$ python3 -q
>>> import numpy as np
>>> np.set_printoptions(precision=3, suppress=True, linewidth=200, sign=" ")
>>> rd = lambda a: np.round(a, 3) + 0
>>> r0 = np.array([-3, 6, -4, -9, -8, 9, 6, 4]) + 0.5
>>> data = np.eye(8) - 2 * np.outer(r0, r0) / (r0 @ r0)
>>> rd(data)
array([[ 0.963,  0.095, -0.051, -0.124, -0.11 ,  0.139,  0.095,  0.066],
       [ 0.095,  0.753,  0.133,  0.323,  0.285, -0.361, -0.247, -0.171],
       [-0.051,  0.133,  0.928, -0.174, -0.154,  0.194,  0.133,  0.092],
       [-0.124,  0.323, -0.174,  0.577, -0.373,  0.472,  0.323,  0.224],
       [-0.11 ,  0.285, -0.154, -0.373,  0.671,  0.417,  0.285,  0.197],
       [ 0.139, -0.361,  0.194,  0.472,  0.417,  0.472, -0.361, -0.25 ],
       [ 0.095, -0.247,  0.133,  0.323,  0.285, -0.361,  0.753, -0.171],
       [ 0.066, -0.171,  0.092,  0.224,  0.197, -0.25 , -0.171,  0.882]])
>>> B = data / np.sqrt((data ** 2).mean(axis=1, keepdims=True))
>>> np.linalg.matrix_rank(B) == np.linalg.matrix_rank(data)
np.True_
>>> rd(np.linalg.norm(B, axis=1))
array([ 2.828,  2.828,  2.828,  2.828,  2.828,  2.828,  2.828,  2.828])
>>> np.linalg.matrix_rank(data - data.mean(axis=1, keepdims=True))
np.int64(7)
>>> vec = np.array([1, 6, 2, 5, 8, 5, 6, 3])
>>> rd(np.abs(np.linalg.eigvals(data)))
array([ 1.,  1.,  1.,  1.,  1.,  1.,  1.,  1.])
>>> rd(np.linalg.inv(data))
array([[ 0.963,  0.095, -0.051, -0.124, -0.11 ,  0.139,  0.095,  0.066],
       [ 0.095,  0.753,  0.133,  0.323,  0.285, -0.361, -0.247, -0.171],
       [-0.051,  0.133,  0.928, -0.174, -0.154,  0.194,  0.133,  0.092],
       [-0.124,  0.323, -0.174,  0.577, -0.373,  0.472,  0.323,  0.224],
       [-0.11 ,  0.285, -0.154, -0.373,  0.671,  0.417,  0.285,  0.197],
       [ 0.139, -0.361,  0.194,  0.472,  0.417,  0.472, -0.361, -0.25 ],
       [ 0.095, -0.247,  0.133,  0.323,  0.285, -0.361,  0.753, -0.171],
       [ 0.066, -0.171,  0.092,  0.224,  0.197, -0.25 , -0.171,  0.882]])
>>> rd(np.linalg.det(data))
np.float64(-1.0)
>>> [round(float(np.linalg.det(data[:i, :i])), 2) + 0 for i in range(1, 9)]
[0.96, 0.72, 0.64, 0.22, -0.11, -0.63, -0.88, -1.0]
>>> ev, vecs = np.linalg.eigvalsh(data)
Traceback (most recent call last):
  File "<python-input-15>", line 1, in <module>
    ev, vecs = np.linalg.eigvalsh(data)
    ^^^^^^^^
ValueError: too many values to unpack (expected 2)
>>> ev, vecs = np.linalg.eigh(data)
>>> rd(vecs.T @ vecs)
array([[ 1.,  0.,  0.,  0.,  0.,  0.,  0.,  0.],
       [ 0.,  1.,  0.,  0.,  0.,  0.,  0.,  0.],
       [ 0.,  0.,  1.,  0.,  0.,  0.,  0.,  0.],
       [ 0.,  0.,  0.,  1.,  0.,  0.,  0.,  0.],
       [ 0.,  0.,  0.,  0.,  1.,  0.,  0.,  0.],
       [ 0.,  0.,  0.,  0.,  0.,  1.,  0.,  0.],
       [ 0.,  0.,  0.,  0.,  0.,  0.,  1.,  0.],
       [ 0.,  0.,  0.,  0.,  0.,  0.,  0.,  1.]])
>>> rd(np.linalg.eigvalsh(data + 5 * np.eye(8)))
array([ 4.,  6.,  6.,  6.,  6.,  6.,  6.,  6.])
>>> rd(vecs @ np.diag(ev) @ vecs.T)
array([[ 0.963,  0.095, -0.051, -0.124, -0.11 ,  0.139,  0.095,  0.066],
       [ 0.095,  0.753,  0.133,  0.323,  0.285, -0.361, -0.247, -0.171],
       [-0.051,  0.133,  0.928, -0.174, -0.154,  0.194,  0.133,  0.092],
       [-0.124,  0.323, -0.174,  0.577, -0.373,  0.472,  0.323,  0.224],
       [-0.11 ,  0.285, -0.154, -0.373,  0.671,  0.417,  0.285,  0.197],
       [ 0.139, -0.361,  0.194,  0.472,  0.417,  0.472, -0.361, -0.25 ],
       [ 0.095, -0.247,  0.133,  0.323,  0.285, -0.361,  0.753, -0.171],
       [ 0.066, -0.171,  0.092,  0.224,  0.197, -0.25 , -0.171,  0.882]])
>>> rd(ev.sum()), np.trace(data)
(np.float64(6.0), np.float64(6.0))
>>> (ev > 1e-8).sum(), (ev < -1e-8).sum()
(np.int64(7), np.int64(1))
>>> np.unique(ev.round(6) + 0, return_counts=True)[1]
array([ 1,  7])
